$ python3 -q
>>> import numpy as np
>>> import numpy.linalg as la
>>> np.set_printoptions(precision=1, suppress=True, linewidth=200, floatmode="fixed")
>>> feats = np.load("block7.npy")
>>> feats
array([[  1,   4,   1,  -5,  -3],
       [ -1,   2,  -2,  -5,   1],
       [ -5,  -2,   0,  -3,  -3],
       [ -2,   0,  -3,  -4,  -2],
       [  0,  -4,  -4,  -1,  -3],
       [  4,  -2,   0,  -6,  -8],
       [  6,  -7,  -1,  -8,  -3],
       [ 11, -10,   1,  -6,  -2],
       [  8, -10,  -1, -10,  -5],
       [ 10, -12,  -1, -12,  -2]])
>>> w1 = np.array([[3, 3, 3, 0, 0, 0],
...     [0, -3, 1, 2, -1, 1],
...     [-3, -2, -3, 2, -3, -2],
...     [1, -3, 1, 2, -3, 1],
...     [-2, 3, 3, 0, 2, -1]])
>>> b = np.array([3, 4, 1, 9, 9, 9])
>>> hid = np.maximum(feats @ w1 + b, 0)
>>> (hid > 0).astype(int)
array([[1, 0, 0, 1, 1, 1],
       [0, 1, 1, 0, 1, 1],
       [0, 0, 0, 0, 1, 1],
       [1, 1, 0, 0, 1, 1],
       [1, 1, 0, 0, 1, 1],
       [1, 1, 0, 0, 1, 1],
       [1, 1, 0, 0, 1, 0],
       [1, 1, 1, 0, 1, 0],
       [1, 1, 0, 0, 1, 0],
       [1, 1, 1, 0, 1, 0]])
>>> hid
array([[  4,   0,   0,   9,  11,   9],
       [  0,  17,   4,   0,  30,   9],
       [  0,   0,   0,   0,  14,   7],
       [  6,  10,   0,   0,  26,  13],
       [ 20,  18,   0,   0,  22,  15],
       [ 25,  16,   0,   0,  13,   9],
       [ 22,  60,   0,   0,  37,   0],
       [ 31,  77,   9,   0,  30,   0],
       [ 30,  75,   0,   0,  42,   0],
       [ 28, 102,   4,   0,  56,   0]])
>>> (hid > 0).mean(axis=0)
array([0.8, 0.8, 0.3, 0.1, 1.0, 0.6])
>>> cent = np.array([[-1, -4], [-1, -4], [4, -1], [4, -2], [1, 4], [3, -5]])
>>> w1 @ cent
array([[  6, -27],
       [ 17,  -2],
       [ -8,  17],
       [ 14, -14],
       [ 10,   6]])
>>> hid @ cent
array([[  70,  -35],
       [  56,    3],
       [  35,   21],
       [  49,  -25],
       [  29, -139],
       [  -1, -157],
       [ -45, -180],
       [ -42, -321],
       [ -63, -252],
       [ -58, -300]])
>>> (hid @ cent).round(6).argmax(axis=1)
array([0, 0, 0, 0, 0, 0, 0, 0, 0, 0])
>>> other = np.c_[hid[:, :4] @ np.array([[-5, -1, -2, -1], [0, -1, 4, -4], [-2, 4, 0, -2], [-1, 5, -4, -4]]), np.array([2, 2, 3, 5, 5, 4, 5, 3, 2, 3])]
>>> other
array([[ -29,   41,  -44,  -40,    2],
       [  -8,   -1,   68,  -76,    2],
       [   0,    0,    0,    0,    3],
       [ -30,  -16,   28,  -46,    5],
       [-100,  -38,   32,  -92,    5],
       [-125,  -41,   14,  -89,    4],
       [-110,  -82,  196, -262,    5],
       [-173,  -72,  246, -357,    3],
       [-150, -105,  240, -330,    2],
       [-148, -114,  352, -444,    3]])
>>> la.norm(la.qr(hid)[0].T @ other, axis=0) ** 2 / ((other ** 2).sum(axis=0) + 1e-12)
array([1.0, 1.0, 1.0, 1.0, 0.9])
>>> np.round(la.norm(other - hid @ la.lstsq(hid, other)[0], axis=0), 1) + 0
array([0.0, 0.0, 0.0, 0.0, 3.1])
>>> M = np.loadtxt("sample13.csv", delimiter=",")
>>> M
array([[-2.2, -1.6,  3.0, -0.7, -0.7, -5.5,  7.0, -1.7],
       [ 0.7, -5.8, -0.5, -6.3,  1.0, -1.6,  3.8, -2.7],
       [-2.6, -0.5, -2.3,  5.4, -5.4, -4.1, -2.6,  2.3],
       [ 0.1, -5.3,  4.2, -3.2,  1.7, -5.3, -3.6,  0.2],
       [ 2.9, -2.9, -2.1,  2.6, -2.3,  6.0,  5.4,  1.2],
       [ 3.3, -6.8,  0.9, -2.2,  1.6, -5.0, -0.1, -3.1],
       [-4.3, -2.1, -1.5,  4.1,  2.1,  6.5,  2.9, -1.6],
       [ 2.7, -0.4, -0.7, -4.5,  0.4, -5.1,  0.6, -6.8],
       [ 5.8,  3.4, -5.1,  0.5,  0.0,  0.2,  1.7, -5.1],
       [ 4.8, -0.1,  0.2,  1.2, -6.6,  1.6, -4.4, -3.1],
       [ 0.7,  2.5,  2.2, -2.3,  5.3, -0.6, -7.4,  0.5],
       [ 2.2,  2.6, -4.5,  6.5, -5.0, -0.5,  0.7, -0.7],
       [-3.0,  2.9,  2.9, -3.9,  1.3,  6.5,  0.7, -3.9],
       [ 2.3,  2.0, -3.1, -3.7,  3.3,  3.0,  4.9,  4.8],
       [ 2.4, -5.7,  2.5, -4.1, -1.1, -3.1,  1.4, -5.0],
       [-0.8, -0.3, -1.5,  1.8, -2.2,  7.2,  6.0, -0.5],
       [ 0.1,  5.3,  3.6, -3.5,  0.1, -0.2,  1.3, -6.8]])
>>> D = la.norm(M[:, None] - M[None], axis=-1)
>>> np.flatnonzero(D[14] < D.mean() / 2)
array([ 1,  5, 14])
>>> (D + 1e9 * np.eye(17)).round(6).argmin(axis=1)
array([14, 14, 11,  5, 15, 14, 15, 14, 11, 11,  3,  2, 16,  4,  5,  4, 12])
>>> la.matrix_rank(D ** 2)
np.int64(10)
>>> np.unravel_index(D.round(6).argmax(), D.shape)
(np.int64(3), np.int64(15))
>>> D[14]
array([ 9.9,  5.9, 15.9,  8.6, 14.6,  5.0, 16.0,  7.0, 13.6, 12.7, 15.1, 16.5, 14.2, 16.0,  0.0, 15.5, 11.9])
>>> other = M / la.norm(M, axis=1, keepdims=True)
>>> cov = other @ other.T
>>> cov[11]
array([-0.1, -0.5,  0.6, -0.6,  0.4, -0.3,  0.1, -0.2,  0.5,  0.5, -0.5,  1.0, -0.4, -0.2, -0.4,  0.3, -0.2])
>>> data = np.loadtxt("out8.csv", delimiter=",")
>>> data
array([[ 0.2,  2.4,  0.1, -4.4],
       [ 2.2, -3.8,  2.0,  1.3],
       [-0.1,  0.0,  5.0, -0.4],
       [ 4.8, -1.0,  0.8, -0.3],
       [ 0.7, -2.9,  3.9, -1.0],
       [ 1.7, -0.3, -4.1, -2.2],
       [ 1.6, -0.9, -4.6,  0.0],
       [-3.0, -4.0, -0.2, -0.6],
       [ 1.2, -4.2,  2.2, -1.0],
       [-1.5, -0.1,  4.7,  0.3],
       [ 1.6, -2.6, -2.3,  3.2],
       [ 4.4,  0.1,  2.2,  1.0],
       [-4.1, -0.8, -1.8, -2.0],
       [ 0.3, -1.4, -2.0, -4.4],
       [-2.2, -2.1,  3.5,  1.9],
       [-4.2, -1.3, -0.4,  2.4],
       [-0.8,  0.2, -1.8, -4.6],
       [ 2.8,  1.5,  2.5,  2.9],
       [ 2.2, -0.9, -2.2, -3.8],
       [-3.2, -2.1, -2.7, -1.8],
       [ 0.8,  3.0, -2.7,  2.9],
       [-0.2, -4.4,  0.7,  2.2],
       [ 3.3,  1.1, -3.5,  0.7],
       [-1.3,  2.2,  0.7, -4.2],
       [-0.5, -3.0,  3.5, -2.0],
       [ 0.3, -3.7,  3.4, -0.4],
       [ 2.2, -2.3, -3.4,  1.9],
       [-1.6,  2.2, -0.5, -4.1],
       [ 2.9, -1.0, -3.9,  0.0],
       [ 0.5,  3.1, -3.3, -2.1],
       [-4.1, -2.4, -1.4, -0.9],
       [-0.6, -3.2,  3.2,  2.1],
       [-0.7,  2.8,  3.6,  2.0]])
>>> cov = np.cov(data, rowvar=False)
>>> np.corrcoef(data.T)
array([[ 1.0,  0.1, -0.1,  0.2],
       [ 0.1,  1.0, -0.2, -0.2],
       [-0.1, -0.2,  1.0,  0.2],
       [ 0.2, -0.2,  0.2,  1.0]])
>>> data.std(axis=0)
array([2.3, 2.2, 2.9, 2.3])
>>> cent = data[[18, 2]].astype(float)
>>> for _ in range(5):
...     lab = la.norm(data[:, None] - cent, axis=-1).argmin(axis=1)
...     cent = np.array([data[lab == j].mean(axis=0) for j in range(2)])
... 
>>> lab
array([0, 1, 1, 1, 1, 0, 0, 1, 1, 1, 0, 1, 0, 0, 1, 1, 0, 1, 0, 0, 0, 1, 0, 0, 1, 1, 0, 0, 0, 0, 0, 1, 1])
>>> np.bincount(lab)
array([17, 16])
>>> np.abs(cent[1] - cent[0]).argmax()
np.int64(2)
>>> proj = data @ la.solve(data.T @ data, data.T)
>>> np.diag(proj)
array([0.1, 0.1, 0.1, 0.2, 0.1, 0.1, 0.1, 0.1, 0.1, 0.1, 0.1, 0.1, 0.1, 0.1, 0.1, 0.2, 0.1, 0.1, 0.1, 0.1, 0.1, 0.1, 0.1, 0.1, 0.1, 0.1, 0.1, 0.1, 0.1, 0.1, 0.1, 0.1, 0.1])
>>> np.round(proj @ data[:, 1], 1) + 0
array([ 2.4, -3.8,  0.0, -1.0, -2.9, -0.3, -0.9, -4.0, -4.2, -0.1, -2.6,  0.1, -0.8, -1.4, -2.1, -1.3,  0.2,  1.5, -0.9, -2.1,  3.0, -4.4,  1.1,  2.2, -3.0, -3.7, -2.3,  2.2, -1.0,  3.1, -2.4, -3.2,
        2.8])
>>> cen = (data - data.mean(axis=0)) / data.std(axis=0)
>>> np.argwhere(np.abs(cen) > 2)
array([], shape=(0, 2), dtype=int64)
>>> cen.std(axis=0)
array([1.0, 1.0, 1.0, 1.0])
>>> b = la.lstsq(np.delete(cen, 0, axis=1), cen[:, 0])[0]
>>> round(1 - np.var(cen[:, 0] - np.delete(cen, 0, axis=1) @ b), 1)
np.float64(0.1)
>>> np.abs(b).argmax()
np.int64(2)
>>> F = np.load("x.npy")
>>> F
array([[ 3, -1,  3, -1,  3, -1],
       [ 3,  0,  3,  0,  3,  0],
       [ 2,  0,  2,  0,  2,  0],
       [ 3, -1,  3, -1,  3, -1],
       [ 3,  0,  3,  0,  3,  0],
       [ 2,  0,  2,  0,  2,  0]])
>>> u = np.array([-3, -2])
>>> np.cross(F[1, :3], F[2, :3])
array([0, 0, 0])
>>> np.convolve(F[1], u)
array([-9, -6, -9, -6, -9, -6,  0])
>>> np.array([np.convolve(row, u, "same") for row in F])
array([[-9, -3, -7, -3, -7, -3],
       [-9, -6, -9, -6, -9, -6],
       [-6, -4, -6, -4, -6, -4],
       [-9, -3, -7, -3, -7, -3],
       [-9, -6, -9, -6, -9, -6],
       [-6, -4, -6, -4, -6, -4]])
